$ python3 -q
>>> import numpy as np
>>> import numpy.linalg as la
>>> np.set_printoptions(suppress=True, linewidth=200)
>>> E = np.load("mat.npy")
>>> E
array([[3., 0., 2.],
       [0., 3., 0.],
       [2., 0., 3.]])
>>> # splits into 2 blocks
>>> B = E / la.norm(E, axis=1, keepdims=True)
>>> cov = B @ B.T
>>> cov[2].round(2)
array([0.92, 0.  , 1.  ])
>>> np.round(np.degrees(np.arccos(np.clip(cov[2, 0], -1, 1))), 2)
np.float64(22.62)
>>> M = np.load("arr.npy")
>>> M
array([[-1.4 , -0.1 , -0.3 ],
       [-0.8 , -0.9 ,  0.4 ],
       [-1.2 ,  1.1 , -0.6 ],
       [-1.18,  1.06, -0.63]])
>>> x0 = np.array([1, 0, -3])
>>> target = M @ x0
>>> np.round(la.solve(M.T @ M, M.T @ target), 2) + 0
array([ 1.,  0., -3.])
>>> target.round(2)
array([-0.5 , -2.  ,  0.6 ,  0.71])
>>> rng = np.random.default_rng(3838)
>>> target = target + 0.02 * rng.normal(size=4)
>>> target.round(2)
array([-0.5 , -2.02,  0.59,  0.71])
>>> beta, *_ = la.lstsq(M, target)
>>> beta.round(2)
array([ 1.02, -0.04, -3.09])
>>> np.round(M.T @ (target - M @ beta), 2) + 0
array([0., 0., 0.])
>>> round(float(la.norm(target - M @ beta)), 2)
0.0
>>> proj = M @ la.solve(M.T @ M, M.T)
>>> round(float(np.trace(proj)), 2)
3.0
>>> np.allclose(proj @ proj, proj)
True
>>> proj.round(2)
array([[ 0.98,  0.01, -0.09,  0.1 ],
       [ 0.01,  0.99,  0.07, -0.08],
       [-0.09,  0.07,  0.58,  0.48],
       [ 0.1 , -0.08,  0.48,  0.44]])
>>> np.round((np.eye(4) - proj) @ M, 2) + 0
array([[0., 0., 0.],
       [0., 0., 0.],
       [0., 0., 0.],
       [0., 0., 0.]])
>>> B = np.c_[M[:, :1] @ np.array([[8]]), np.array([2, 2, -2, 1])]
>>> B
array([[-11.2 ,   2.  ],
       [ -6.4 ,   2.  ],
       [ -9.6 ,  -2.  ],
       [ -9.44,   1.  ]])
>>> la.matrix_rank(B)
np.int64(2)
>>> np.round(la.lstsq(M, B[:, 0])[0], 2) + 0
array([8., 0., 0.])
>>> blk = np.stack([B, -2 * B, B[::-1]])
>>> blk.shape
(3, 4, 2)
>>> np.round(np.einsum("bij,cij->bc", blk, blk), 2)
array([[ 360.67, -721.35,  330.34],
       [-721.35, 1442.69, -660.67],
       [ 330.34, -660.67,  360.67]])
>>> (blk @ B.T).shape
(3, 4, 4)
>>> la.matrix_rank(blk.reshape(3, -1))
np.int64(2)
>>> ev, vecs = la.eig(E)
>>> np.round(np.sort(la.eigvals(E.T)), 2)
array([1., 3., 5.])
>>> np.round(np.sort(la.eigvals(E @ E)), 2)
array([ 1.,  9., 25.])
>>> np.round(np.sort(la.eigvals(la.inv(E))), 2)
array([0.2 , 0.33, 1.  ])
>>> np.round(E @ vecs[:, 0] - ev[0] * vecs[:, 0], 2) + 0
array([0., 0., 0.])
>>> round(np.prod(ev), 2)
np.float64(15.0)
>>> J = np.load("sample5.npy")
>>> J
array([[-0.98, -0.52, -0.56, -1.  , -0.94],
       [ 0.99,  0.9 ,  1.  ,  1.  ,  0.92],
       [-0.08,  0.72, -0.72,  1.  ,  1.  ],
       [-0.99, -0.59, -0.99,  0.41,  1.  ],
       [-0.94,  0.92,  0.96, -0.2 ,  0.9 ],
       [-0.53,  0.97,  0.98, -0.94, -1.  ],
       [ 0.91,  0.07,  0.85,  0.98,  0.94],
       [-1.  , -0.67, -1.  , -0.96,  1.  ],
       [ 0.  ,  1.  ,  1.  ,  0.99,  0.94],
       [ 0.99,  0.85,  0.96,  1.  ,  1.  ],
       [ 0.86, -0.34,  0.96,  0.91,  0.98]])
>>> x0 = np.array([2, 5, 3, 4, 5])
>>> target = J @ x0
>>> beta, lr = np.zeros(5), 1 / la.norm(J, 2) ** 2
>>> for i in range(6):
...     beta -= lr * J.T @ (J @ beta - target)
...     if i % 1 == 0: print(i, round(la.norm(J @ beta - target), 2))
... 
0 5.26
1 4.09
2 3.23
3 2.59
4 2.13
5 1.78
>>> beta.round(2)
array([1.94, 3.97, 3.6 , 4.31, 4.81])
>>> round(float(la.cond(J)), 2)
6.19
>>> cov = J.T @ J
>>> np.round(la.svd(J, compute_uv=False) ** 2, 2)
array([24.12,  9.41,  5.8 ,  2.02,  0.63])
>>> np.round(np.diag(cov), 2)
array([ 7.64,  6.03,  9.26,  8.78, 10.27])
>>> np.round(np.trace(cov), 2), np.round((J ** 2).sum(), 2)
(np.float64(41.97), np.float64(41.97))
>>> np.round(la.eigvalsh(cov)[::-1], 2)
array([24.12,  9.41,  5.8 ,  2.02,  0.63])
>>> Xs = J - J.mean(axis=0)
>>> U, sv, VT = la.svd(Xs, full_matrices=False)
>>> np.abs(U[:, 0]).argmax()
np.int64(0)
>>> la.matrix_rank(Xs)
np.int64(5)
>>> np.round(VT[0] * np.sign(VT[0, np.abs(VT[0]).argmax()]), 2)
array([0.55, 0.29, 0.47, 0.55, 0.3 ])
>>> np.abs(VT[0]).argmax()
np.int64(0)
>>> np.round(np.abs(VT[-1]), 2)
array([0.56, 0.33, 0.32, 0.63, 0.29])
>>> np.searchsorted(np.cumsum(sv ** 2) / (sv ** 2).sum(), 0.9) + 1
np.int64(3)
